$ python -q
>>> import numpy as np
>>> import numpy.linalg as la
>>> np.set_printoptions(suppress=True, linewidth=200)
>>> data = np.loadtxt("test17.csv", delimiter=",")
>>> data
array([[ 1.,  0.,  0.,  0.,  1.,  2., -2.],
       [ 0., -2.,  0., -1.,  0.,  0.,  0.],
       [-1.,  0., -2.,  0., -1., -1., -2.],
       [ 0.,  2.,  0., -1.,  0.,  0.,  0.],
       [ 0.,  0., -2.,  0.,  2.,  2., -1.],
       [ 2.,  0.,  1.,  0.,  0., -2., -2.],
       [-2.,  0., -1.,  0.,  1.,  0.,  0.]])
>>> np.count_nonzero(data)
np.int64(24)
>>> la.matrix_rank(data)
np.int64(7)
>>> data.sum(axis=1)
array([ 2., -3., -7.,  1.,  1., -1., -2.])
>>> data - data[0]
array([[ 0.,  0.,  0.,  0.,  0.,  0.,  0.],
       [-1., -2.,  0., -1., -1., -2.,  2.],
       [-2.,  0., -2.,  0., -2., -3.,  0.],
       [-1.,  2.,  0., -1., -1., -2.,  2.],
       [-1.,  0., -2.,  0.,  1.,  0.,  1.],
       [ 1.,  0.,  1.,  0., -1., -4.,  0.],
       [-3.,  0., -1.,  0.,  0., -2.,  2.]])
>>> J = np.loadtxt("data.csv", delimiter=",")
>>> J
array([[ 2.,  1., -1., -1.,  0.,  2.,  3.,  1.,  0.,  2., -1.],
       [ 2.,  1., -1., -1.,  0.,  2.,  3.,  1.,  0.,  2., -1.],
       [ 1.,  0., -2., -2., -1.,  1.,  2.,  0., -1.,  1., -2.],
       [ 3.,  2.,  0.,  0.,  1.,  3.,  4.,  2.,  1.,  3.,  0.],
       [ 2.,  1., -1., -1.,  0.,  2.,  3.,  1.,  0.,  2., -1.],
       [ 2.,  1., -1., -1.,  0.,  2.,  3.,  1.,  0.,  2., -1.],
       [ 1.,  0., -2., -2., -1.,  1.,  2.,  0., -1.,  1., -2.],
       [ 1.,  0., -2., -2., -1.,  1.,  2.,  0., -1.,  1., -2.],
       [ 4.,  3.,  1.,  1.,  2.,  4.,  5.,  3.,  2.,  4.,  1.],
       [ 1.,  0., -2., -2., -1.,  1.,  2.,  0., -1.,  1., -2.],
       [ 3.,  2.,  0.,  0.,  1.,  3.,  4.,  2.,  1.,  3.,  0.],
       [ 3.,  2.,  0.,  0.,  1.,  3.,  4.,  2.,  1.,  3.,  0.],
       [ 4.,  3.,  1.,  1.,  2.,  4.,  5.,  3.,  2.,  4.,  1.],
       [ 3.,  2.,  0.,  0.,  1.,  3.,  4.,  2.,  1.,  3.,  0.],
       [ 4.,  3.,  1.,  1.,  2.,  4.,  5.,  3.,  2.,  4.,  1.],
       [ 2.,  1., -1., -1.,  0.,  2.,  3.,  1.,  0.,  2., -1.]])
>>> def softmax(z):
...     e = np.exp(z - z.max(axis=-1, keepdims=True))
...     return e / e.sum(axis=-1, keepdims=True)
... 
>>> np.round(softmax(data[0]), 2)
array([0.17, 0.06, 0.06, 0.06, 0.17, 0.46, 0.01])
>>> att = data @ data.T / np.sqrt(7)
>>> np.round(softmax(att)[0] @ data, 2)
array([ 0.65,  0.  , -0.59, -0.03,  1.21,  1.76, -1.63])
>>> np.argsort(-la.norm(J, axis=0).round(6), kind="stable")[:3]
array([6, 0, 5])
>>> round(float(la.norm(J, 2) / la.norm(J)), 2)
0.93
>>> mat = np.load("run4.npy")
>>> mat
array([[0, 0, 0, 1, 0, 0, 0],
       [0, 0, 0, 0, 0, 0, 1],
       [1, 0, 0, 0, 0, 0, 0],
       [0, 0, 0, 0, 0, 1, 0],
       [0, 1, 0, 0, 0, 0, 0],
       [0, 0, 0, 0, 1, 0, 0],
       [0, 0, 1, 0, 0, 0, 0]])
>>> vec = np.array([-3, -3, -2, -2, 3, 2, -1])
>>> h = np.maximum(mat @ vec, 0)
>>> np.flatnonzero(h > 1e-9)
array([3, 5])
>>> np.maximum(mat @ (3 * vec), 0)
array([0, 0, 0, 6, 0, 9, 0])
>>> np.round(np.tanh(mat @ vec), 2)
array([-0.96, -0.76, -1.  ,  0.96, -1.  ,  1.  , -0.96])
>>> mat.T @ h
array([0, 0, 0, 0, 3, 2, 0])
>>> vec = np.array([-4, -2, 0, 6, 3, -6, -8])
>>> round(float(la.norm(vec)), 2), round(la.norm(mat @ vec), 2)
(12.85, np.float64(12.85))
>>> 7 - la.matrix_rank(mat - np.eye(7), tol=1e-8)
np.int64(1)
>>> mat.T @ (mat @ vec)
array([-4, -2,  0,  6,  3, -6, -8])
>>> vec = np.array([-2, 2, 2, -2, -1, 1, -1])
>>> target = mat @ vec
>>> coef, lr = np.zeros(7), 1 / la.norm(mat, 2) ** 2
>>> for i in range(12):
...     coef -= lr * mat.T @ (mat @ coef - target)
...     if i % 2 == 0: print(i, round(la.norm(mat @ coef - target), 2))
... 
0 0.0
2 0.0
4 0.0
6 0.0
8 0.0
10 0.0
>>> round(float(la.cond(mat)), 2)
1.0
>>> coef
array([-2.,  2.,  2., -2., -1.,  1., -1.])
>>> feats = np.load("dump.npy")
>>> feats
array([[ 0, -5,  0, -8, -1, -5, -5,  1, -5, -2, -5, -5, -9, -7,  3],
       [ 1,  2, -3,  0,  6,  1,  9,  8, -7,  9,  1, -8, -4,  3,  8],
       [ 7,  7,  1,  1,  8, -9, -3, -7, -5,  9,  3, -9, -2, -9,  2],
       [-4, -1, -7,  7,  9,  5, -7,  6, -4,  6, -7, -3,  5,  0,  7],
       [-3, -9,  4,  2, -6, -1,  5,  7, -4,  6, -6, -5,  8,  9,  2],
       [ 9,  7, -4,  2, -5,  4,  0,  3,  9, -6,  5, -8, -8,  2,  9],
       [ 4, -6, -7,  6, -4,  5,  5,  1,  7,  4,  4, -9, -6,  2, -5],
       [ 1,  4, -9,  7,  5, -4, -4, -7, -2, -2, -4,  9, -1,  1, -7],
       [-3, -9,  4,  2, -6, -1,  5,  7, -4,  6, -6, -5,  8,  9,  2],
       [ 9, -1, -2,  1, -6, -5,  4, -4,  4, -5, -6,  6,  0, -6,  3],
       [ 5, -2,  5,  3,  7,  3,  3,  3, -2, -6,  9,  0,  3,  9, -6],
       [ 3,  8, -1,  3,  8,  6, -7, -7, -9,  7, -3, -3,  0, -5,  0],
       [-3, -8,  2, -8, -2,  5,  4, -6, -5,  7, -4,  2, -3,  1,  7],
       [ 0, -6, -3, -2,  4,  2,  4,  5,  3,  8,  7, -4,  4, -9,  6],
       [-9,  9, -9, -5, -2,  9, -4,  2, -4,  7,  7,  3, -4, -6, -3],
       [-3,  0,  0,  8, -1,  7, -9, -1, -1, -1, -4, -3,  9,  5, -5]])
>>> O, vecs = la.qr(feats[:, :13])[0], la.qr(feats[:, 13:])[0]
>>> s = la.svd(O.T @ vecs, compute_uv=False)
>>> s.round(2)
array([1.  , 0.89])
>>> round(float(la.norm(O @ O.T - vecs @ vecs.T, 2)), 2)
1.0
>>> (s > 0.9).sum()
np.int64(1)
>>> np.round(np.degrees(np.arccos(s.clip(0, 1))), 2)
array([ 1.71, 26.78])
>>> vec = np.array([2, -2, 2, 3, -3, 2, 2, 0, 0, -3, 3, 2, -2, -1, -2])
>>> target = feats @ vec
>>> np.round(la.lstsq(feats, target)[0], 2) + 0
array([ 2., -2.,  2.,  3., -3.,  2.,  2.,  0.,  0., -3.,  3.,  2., -2., -1., -2.])
>>> np.round(la.solve(feats.T @ feats, feats.T @ target), 2) + 0
array([ 2., -2.,  2.,  3., -3.,  2.,  2.,  0.,  0., -3.,  3.,  2., -2., -1., -2.])
>>> rng = np.random.default_rng(2308)
>>> target = target + 0.05 * rng.normal(size=16)
>>> target.round(2)
array([-31.11, -57.07, -69.99, -98.92, -22.97,  38.05,  58.01,  -7.  , -23.09,  43.96,  66.01, -60.04, -23.97, -21.91, -27.  , -10.94])
>>> coef, *_ = la.lstsq(feats, target)
>>> coef.round(2)
array([ 1.97, -2.02,  2.02,  3.06, -3.02,  2.  ,  2.  , -0.01, -0.02, -3.01,  3.03,  2.01, -2.02, -1.01, -1.97])
>>> [round(float(la.norm(la.solve(feats.T @ feats + lam * np.eye(15), feats.T @ target))), 2) for lam in (0, 1, 10, 100)]
[8.35, 6.92, 6.62, 5.49]
>>> np.round(feats.T @ (target - feats @ coef), 2) + 0
array([0., 0., 0., 0., 0., 0., 0., 0., 0., 0., 0., 0., 0., 0., 0.])
